% ipython --no-banner

In [1]: import numpy as np

In [2]: np.set_printoptions(suppress=True, linewidth=200)

In [3]: J = np.loadtxt("arr.csv", delimiter=",")

In [4]: J
Out[4]: 
array([[ 2.,  0.,  2.,  3.,  3.],
       [ 2.,  1.,  3.,  3.,  6.],
       [ 5.,  2.,  3.,  6.,  8.],
       [ 7.,  2.,  5.,  6., 11.],
       [ 8.,  4.,  8.,  8., 13.],
       [ 9.,  5.,  9.,  9., 14.],
       [12.,  5.,  9., 11., 16.],
       [15.,  7.,  9., 13., 18.],
       [17.,  8., 10., 14., 18.],
       [19.,  9., 13., 17., 19.],
       [20., 10., 13., 20., 19.],
       [23., 10., 16., 20., 20.],
       [26., 12., 19., 22., 20.],
       [29., 12., 20., 23., 20.],
       [29., 12., 22., 25., 22.],
       [30., 15., 22., 25., 25.],
       [30., 16., 22., 27., 25.]])

In [5]: G = np.cov(J, rowvar=False)

In [6]: np.median(J, axis=0)
Out[6]: array([17.,  8., 10., 14., 18.])

In [7]: np.argwhere(np.triu(np.abs(np.corrcoef(J.T)) > 0.8, 1))
Out[7]: 
array([[0, 1],
       [0, 2],
       [0, 3],
       [0, 4],
       [1, 2],
       [1, 3],
       [1, 4],
       [2, 3],
       [2, 4],
       [3, 4]])

In [8]: np.round(np.corrcoef(J.T), 4)
Out[8]: 
array([[1.    , 0.982 , 0.9834, 0.993 , 0.9419],
       [0.982 , 1.    , 0.9714, 0.9872, 0.9578],
       [0.9834, 0.9714, 1.    , 0.9792, 0.9231],
       [0.993 , 0.9872, 0.9792, 1.    , 0.9429],
       [0.9419, 0.9578, 0.9231, 0.9429, 1.    ]])

In [9]: Xc = J - J.mean(axis=0)

In [10]: left, sigma, VT = np.linalg.svd(Xc, full_matrices=False)

In [11]: np.searchsorted(np.cumsum(sigma ** 2) / (sigma ** 2).sum(), 0.9) + 1
Out[11]: np.int64(1)

In [12]: np.round(np.abs(VT[-1]), 4)
Out[12]: array([0.2664, 0.747 , 0.1021, 0.5834, 0.1425])

In [13]: th = np.radians(15)

In [14]: r_ = np.eye(5)

In [15]: r_[4, 4] = r_[0, 0] = np.cos(th)

In [16]: r_[4, 0], r_[0, 4] = -np.sin(th), np.sin(th)

In [17]: r_.round(4)
Out[17]: 
array([[ 0.9659,  0.    ,  0.    ,  0.    ,  0.2588],
       [ 0.    ,  1.    ,  0.    ,  0.    ,  0.    ],
       [ 0.    ,  0.    ,  1.    ,  0.    ,  0.    ],
       [ 0.    ,  0.    ,  0.    ,  1.    ,  0.    ],
       [-0.2588,  0.    ,  0.    ,  0.    ,  0.9659]])

In [18]: other = J @ r_.T

In [19]: round(float(np.linalg.det(r_)), 4), np.round(np.trace(r_), 4)
Out[19]: (1.0, np.float64(4.9319))

In [20]: np.round(np.abs(other - J).max(axis=0), 4)
Out[20]: array([5.4483, 0.    , 0.    , 0.    , 8.6164])

In [21]: np.allclose(J @ J.T, other @ other.T)
Out[21]: True

In [22]: r0 = np.array([-1, 1, -3, 0, -2])

In [23]: other = r_ + np.outer(r0, np.eye(5)[0])

In [24]: np.linalg.matrix_rank(other - r_)
Out[24]: np.int64(1)

In [25]: Xc = (J - J.mean(axis=0)) / J.std(axis=0)

In [26]: np.argwhere(np.abs(Xc) > 2)
Out[26]: array([[0, 4]])

In [27]: beta = np.linalg.lstsq(np.delete(Xc, 1, axis=1), Xc[:, 1])[0]

In [28]: np.abs(beta).argmax()
Out[28]: np.int64(2)

In [29]: np.round(1 - np.var(Xc[:, 1] - np.delete(Xc, 1, axis=1) @ beta), 4)
Out[29]: np.float64(0.9818)

In [30]: beta.round(4)
Out[30]: array([-0.0858,  0.1384,  0.7037,  0.2474])

In [31]: rng = np.random.default_rng(41991)

In [32]: labels = rng.integers(0, 3, 4)

In [33]: E = (labels[:, None] == labels) * 5 + np.eye(4)

In [34]: E
Out[34]: 
array([[6., 0., 0., 0.],
       [0., 6., 0., 5.],
       [0., 0., 6., 0.],
       [0., 5., 0., 6.]])

In [35]: # symmetric

In [36]: other = E[0, 0] * E[1:] - np.outer(E[1:, 0], E[0])

In [37]: other
Out[37]: 
array([[ 0., 36.,  0., 30.],
       [ 0.,  0., 36.,  0.],
       [ 0., 30.,  0., 36.]])

In [38]: np.linalg.matrix_rank(other), np.linalg.matrix_rank(E)
Out[38]: (np.int64(3), np.int64(4))

In [39]: np.linalg.matrix_rank(other)
Out[39]: np.int64(3)

In [40]: np.abs(other).max()
Out[40]: np.float64(36.0)

In [41]: other.shape
Out[41]: (3, 4)

In [42]: np.count_nonzero(other)
Out[42]: np.int64(5)

In [43]: other - other[0]
Out[43]: 
array([[  0.,   0.,   0.,   0.],
       [  0., -36.,  36., -30.],
       [  0.,  -6.,   0.,   6.]])

In [44]: other.sum(axis=0)
Out[44]: array([ 0., 66., 36., 66.])

In [45]: np.diff(other, axis=0)
Out[45]: 
array([[  0., -36.,  36., -30.],
       [  0.,  30., -36.,  36.]])

In [46]: other[:, 4]
Traceback (most recent call last):
  Cell In[46], line 1
    other[:, 4]
IndexError: index 4 is out of bounds for axis 1 with size 4


In [47]: other.mean(axis=0)
Out[47]: array([ 0., 22., 12., 22.])
